>>> import numpy as np
>>> import numpy.linalg as la
>>> np.set_printoptions(suppress=True, linewidth=100)
>>> X = np.load("x.npy")
>>> X
array([[ 0.4,  0.2, -0.4,  1.1],
       [-0.4,  0.2, -1.1, -1.8],
       [ 0.1,  0.9,  0.3, -0.6],
       [ 0.1,  1.2, -0.1,  0.2],
       [-1. ,  0.5, -0.2,  0.4],
       [ 0.5,  0.2,  0.4,  1.3],
       [-0.7, -0.2,  2.6,  1. ],
       [-0.7,  1.1, -0.2,  1. ],
       [ 1.9, -1.1, -1. , -0.6]])
>>> x0 = np.array([5, 9, -1, -2])
>>> np.round((X * x0).sum(axis=1), 2)
array([ 2. ,  4.5,  9.5, 11. , -1.1,  1.3, -9.9,  4.6,  1.8])
>>> X @ np.eye(4)[0]
array([ 0.4, -0.4,  0.1,  0.1, -1. ,  0.5, -0.7, -0.7,  1.9])
>>> np.round(X @ np.ones(4), 2)
array([ 1.3, -3.1,  0.7,  1.4, -0.3,  2.4,  2.7,  1.2, -0.8])
>>> print(la.norm(X @ x0) <= la.norm(X, 2) * la.norm(x0) + 1e-9)
True
>>> round(float(la.norm(X[1], 1)), 2), np.round(la.norm(X[1], np.inf), 2)
(3.5, np.float64(1.8))
>>> f, v = X[1], X[5]
>>> f @ f
np.float64(4.65)
>>> print(round(f @ v, 2))
-2.94
>>> p = (f @ v) / (f @ f) * f
>>> p.round(2)
array([ 0.25, -0.13,  0.7 ,  1.14])
>>> print(np.round(v - p, 2))
[ 0.25  0.33 -0.3   0.16]
>>> la.matrix_rank(np.outer(f, v))
np.int64(1)
>>> feats = np.loadtxt("m.csv", delimiter=",")
>>> print(feats)
[[3. 2. 0. 0. 0. 0. 0. 2. 0.]
 [2. 3. 0. 0. 0. 0. 0. 2. 0.]
 [0. 0. 3. 0. 2. 0. 2. 0. 0.]
 [0. 0. 0. 3. 0. 2. 0. 0. 2.]
 [0. 0. 2. 0. 3. 0. 2. 0. 0.]
 [0. 0. 0. 2. 0. 3. 0. 0. 2.]
 [0. 0. 2. 0. 2. 0. 3. 0. 0.]
 [2. 2. 0. 0. 0. 0. 0. 3. 0.]
 [0. 0. 0. 2. 0. 2. 0. 0. 3.]]
>>> # 3 blocks once reordered
>>> evals, evecs = la.eigh(feats)
>>> evals.round(2)
array([1., 1., 1., 1., 1., 1., 7., 7., 7.])
>>> np.round(la.eigvalsh(feats @ feats), 2)
array([ 1.,  1.,  1.,  1.,  1.,  1., 49., 49., 49.])
>>> round(evals.sum(), 2), np.trace(feats)
(np.float64(27.0), np.float64(27.0))
>>> np.round(evecs.T @ feats @ evecs, 2) + 0
array([[1., 0., 0., 0., 0., 0., 0., 0., 0.],
       [0., 1., 0., 0., 0., 0., 0., 0., 0.],
       [0., 0., 1., 0., 0., 0., 0., 0., 0.],
       [0., 0., 0., 1., 0., 0., 0., 0., 0.],
       [0., 0., 0., 0., 1., 0., 0., 0., 0.],
       [0., 0., 0., 0., 0., 1., 0., 0., 0.],
       [0., 0., 0., 0., 0., 0., 7., 0., 0.],
       [0., 0., 0., 0., 0., 0., 0., 7., 0.],
       [0., 0., 0., 0., 0., 0., 0., 0., 7.]])
>>> (evals > 1e-8).sum(), (evals < -1e-8).sum()
(np.int64(9), np.int64(0))
>>> np.round(la.eigvalsh(feats + -3 * np.eye(9)), 2)
array([-2., -2., -2., -2., -2., -2.,  4.,  4.,  4.])
>>> np.round(la.svd(feats, compute_uv=False), 2)
array([7., 7., 7., 1., 1., 1., 1., 1., 1.])
>>> np.round(evecs @ np.diag(evals) @ evecs.T, 2) + 0
array([[3., 2., 0., 0., 0., 0., 0., 2., 0.],
       [2., 3., 0., 0., 0., 0., 0., 2., 0.],
       [0., 0., 3., 0., 2., 0., 2., 0., 0.],
       [0., 0., 0., 3., 0., 2., 0., 0., 2.],
       [0., 0., 2., 0., 3., 0., 2., 0., 0.],
       [0., 0., 0., 2., 0., 3., 0., 0., 2.],
       [0., 0., 2., 0., 2., 0., 3., 0., 0.],
       [2., 2., 0., 0., 0., 0., 0., 3., 0.],
       [0., 0., 0., 2., 0., 2., 0., 0., 3.]])
>>> np.round(evecs.T @ evecs, 2) + 0
array([[1., 0., 0., 0., 0., 0., 0., 0., 0.],
       [0., 1., 0., 0., 0., 0., 0., 0., 0.],
       [0., 0., 1., 0., 0., 0., 0., 0., 0.],
       [0., 0., 0., 1., 0., 0., 0., 0., 0.],
       [0., 0., 0., 0., 1., 0., 0., 0., 0.],
       [0., 0., 0., 0., 0., 1., 0., 0., 0.],
       [0., 0., 0., 0., 0., 0., 1., 0., 0.],
       [0., 0., 0., 0., 0., 0., 0., 1., 0.],
       [0., 0., 0., 0., 0., 0., 0., 0., 1.]])
